% python3 -q
>>> import numpy as np
>>> from numpy import linalg as LA
>>> np.set_printoptions(suppress=True, linewidth=160)
>>> def tidy(a):
...     return np.round(a, 2) + 0
... 
>>> E = np.array([[0.0, 0.0, 0.0, 0.0, 0.0, 0.0, 0.0],
...     [0.0, 0.0, 0.0, 0.0, 0.0, 0.0, 0.0],
...     [0.0, 0.0, 0.0, 0.0, 0.0, 0.0, 1.0],
...     [0.0, 0.0, 0.0, 0.0, 0.0, 0.0, 1.0],
...     [0.0, 0.0, 0.0, 0.0, 0.0, 0.0, 0.0],
...     [0.0, 0.0, 0.0, 0.0, 0.0, 0.0, 2.0],
...     [0.0, 0.0, 1.0, 1.0, 0.0, 2.0, 0.0]])
>>> print(E)
[[0. 0. 0. 0. 0. 0. 0.]
 [0. 0. 0. 0. 0. 0. 0.]
 [0. 0. 0. 0. 0. 0. 1.]
 [0. 0. 0. 0. 0. 0. 1.]
 [0. 0. 0. 0. 0. 0. 0.]
 [0. 0. 0. 0. 0. 0. 2.]
 [0. 0. 1. 1. 0. 2. 0.]]
>>> Uu, sig, Vh = LA.svd(E)
>>> V = Vh[:(sig > 1e-8).sum()]
>>> rng = np.random.default_rng(1)
>>> x = E[6] + 4 * E[0] + rng.integers(2) * np.eye(7)[6]
>>> print(x)
[0. 0. 1. 1. 0. 2. 0.]
>>> print(tidy(np.diag(V.T @ V)))
[0.   0.   0.17 0.17 0.   0.67 1.  ]
>>> print(tidy(V.T @ V))
[[0.   0.   0.   0.   0.   0.   0.  ]
 [0.   0.   0.   0.   0.   0.   0.  ]
 [0.   0.   0.17 0.17 0.   0.33 0.  ]
 [0.   0.   0.17 0.17 0.   0.33 0.  ]
 [0.   0.   0.   0.   0.   0.   0.  ]
 [0.   0.   0.33 0.33 0.   0.67 0.  ]
 [0.   0.   0.   0.   0.   0.   1.  ]]
>>> print(tidy(LA.norm(x - V.T @ V @ x)))
0.0
>>> mat = np.loadtxt("x.csv", delimiter=",")
>>> print(mat)
[[  0.2   -0.14   7.71  -0.03   0.04  -0.56  -2.16   0.03   0.64]
 [ -0.05  -0.08  18.     0.04   0.05  -2.21  -2.62   0.07   0.5 ]
 [ -0.37   0.6   -3.81  -0.03   0.05  -1.59   0.4   -0.09   0.07]
 [ -0.44  -2.34  -2.64   0.02   0.04  -3.99   0.26  -0.06   0.3 ]
 [ -0.05   1.27  -0.99  -0.03   0.28   5.71  -3.55  -0.05  -0.1 ]
 [  0.04  -0.31  12.65   0.01  -0.03   1.59  -2.42  -0.04  -0.03]
 [  0.42   1.67  -1.05   0.04  -0.18  -7.93  -0.23  -0.04   0.39]
 [  0.11  -0.43   8.88  -0.04   0.     1.81   3.42  -0.01   0.62]
 [ -0.11  -0.65  -2.97   0.01   0.03  -4.27   0.82  -0.06   0.32]
 [  0.33   1.77  -3.61   0.04  -0.27  -3.72   0.35  -0.15   0.9 ]
 [ -0.37  -0.2    7.89   0.     0.    -3.85   1.72   0.03   0.05]
 [ -0.38   1.    -3.62  -0.04  -0.27 -10.87  -2.55  -0.02  -0.79]
 [  0.32   3.95   1.84   0.02   0.1   -2.07   1.03   0.     0.2 ]
 [ -0.28   0.92  10.53   0.04   0.28   4.27  -1.26  -0.16  -0.26]
 [  0.3   -0.82 -14.43  -0.01  -0.06  -3.47   1.36   0.13   0.47]
 [  0.06   1.02  12.9    0.     0.13   5.06   0.82   0.01   0.22]
 [ -0.07   0.3   -5.36   0.05  -0.07   3.83   1.59   0.08  -0.22]
 [ -0.34   0.37  -7.4    0.03  -0.24  -1.38   3.09   0.01   0.76]
 [ -0.38  -0.14  -6.06   0.    -0.15   1.92   2.34  -0.03   0.1 ]
 [  0.19   0.4   14.01  -0.03   0.31  -2.97   2.01  -0.16   0.86]
 [  0.38   0.61  -9.96   0.07  -0.23   2.29  -2.12   0.03  -0.53]
 [ -0.26  -0.54  -3.37  -0.05   0.     7.38   1.26  -0.09   0.91]
 [ -0.39   1.95   8.32  -0.03   0.06   3.44  -1.24   0.1    0.52]
 [ -0.14   1.43  -2.68  -0.05  -0.27  -0.14   1.88  -0.03  -0.63]
 [ -0.52   1.34   0.03   0.01   0.13  -4.61  -0.43   0.04  -0.15]
 [ -0.01   0.78   1.47   0.03  -0.16   3.42   0.68   0.06   1.11]
 [ -0.14   0.09  -9.54   0.04  -0.02   4.49   2.78   0.03  -0.36]
 [  0.13   0.14 -11.13   0.    -0.2    8.07  -3.    -0.07  -0.88]
 [ -0.27  -1.1   22.62   0.04  -0.32   3.31   1.21  -0.03   0.04]
 [ -0.34   1.79  -5.04   0.03   0.04  -0.33   0.65  -0.1    0.5 ]
 [ -0.67   0.08   5.86   0.07   0.14  -7.05  -4.63  -0.17  -1.3 ]
 [ -0.04  -0.84  -6.19  -0.03  -0.04   2.28   3.04  -0.09  -0.27]
 [  0.4    0.24  20.84   0.01   0.19  -2.94   0.69   0.07  -0.3 ]
 [  0.37   1.15   7.04  -0.01  -0.03  -8.3   -5.14  -0.15   0.43]
 [  0.2   -0.57   6.31   0.06   0.16  -1.28   1.97   0.01   0.62]
 [  0.23  -0.63  15.21   0.02  -0.27  -1.01  -0.79   0.2   -0.04]
 [  0.49  -1.47  10.54   0.04  -0.13   1.82   0.67   0.02  -0.6 ]
 [  0.09   1.23   2.29   0.1    0.2    3.24   1.07  -0.01   0.67]
 [ -0.29   0.33  -6.98   0.06   0.01   2.41   0.19  -0.03   1.25]
 [  0.27  -3.39   8.41   0.03   0.16   2.47  -1.2   -0.07   0.76]
 [  0.49  -1.69 -22.99   0.05   0.22 -10.61   2.91  -0.12  -0.2 ]]
>>> cen = mat - mat.mean(axis=0)
>>> Uu, sig, Vh = LA.svd(cen, full_matrices=False)
>>> print(tidy(sig ** 2 / (sig ** 2).sum()))
[0.78 0.17 0.03 0.01 0.   0.   0.   0.   0.  ]
>>> print(np.searchsorted(np.cumsum(sig ** 2) / (sig ** 2).sum(), 0.9) + 1)
2
>>> print(np.abs(Uu[:, 0]).argmax())
40
